$ python -q
>>> import numpy as np
>>> np.set_printoptions(precision=2, suppress=True, linewidth=100)
>>> W2 = np.sign(np.array([[-7, 7, -4, -1], [-1, 3, 8, -7], [5, 0, 7, -6], [-4, 9, -8, -7]]))
>>> M2 = (np.tril(W2, -1) + np.eye(4)) @ (np.triu(W2, 1) + np.eye(4))
>>> vals = np.array([-2, 1, -3, -2])
>>> J = np.rint(M2 * vals @ np.linalg.inv(M2)) + 0
>>> J
array([[ 2.,  2., -1.,  1.],
       [ 4.,  0., -4., -2.],
       [ 6.,  3., -5.,  0.],
       [ 2.,  1., -2., -3.]])
>>> M2 = J / np.linalg.norm(J, axis=1, keepdims=True)
>>> gram = M2 @ M2.T
>>> (gram - 2 * np.eye(4)).round(6).argmax(axis=1)
array([2, 2, 1, 1])
>>> np.argwhere(np.triu(np.abs(gram) > 0.95, 1))
array([], shape=(0, 2), dtype=int64)
>>> np.round(np.linalg.norm(J, 2), 2)
np.float64(10.84)
>>> round(np.linalg.norm(J, 1), 2), round(float(np.linalg.norm(J, np.inf)), 2)
(np.float64(14.0), 14.0)
>>> J[0] @ J[3]
np.float64(5.0)
>>> np.linalg.norm(J, axis=0)
array([7.75, 3.74, 6.78, 3.74])
>>> round(float(np.linalg.norm(J, "nuc")), 2)
16.38
>>> q = J.astype(float).copy()
>>> for j in range(4):
...     q[:, j] -= q[:, :j] @ (q[:, :j].T @ q[:, j])
...     q[:, j] /= np.linalg.norm(q[:, j])
... 
>>> np.round(q.T @ q, 2) + 0
array([[1., 0., 0., 0.],
       [0., 1., 0., 0.],
       [0., 0., 1., 0.],
       [0., 0., 0., 1.]])
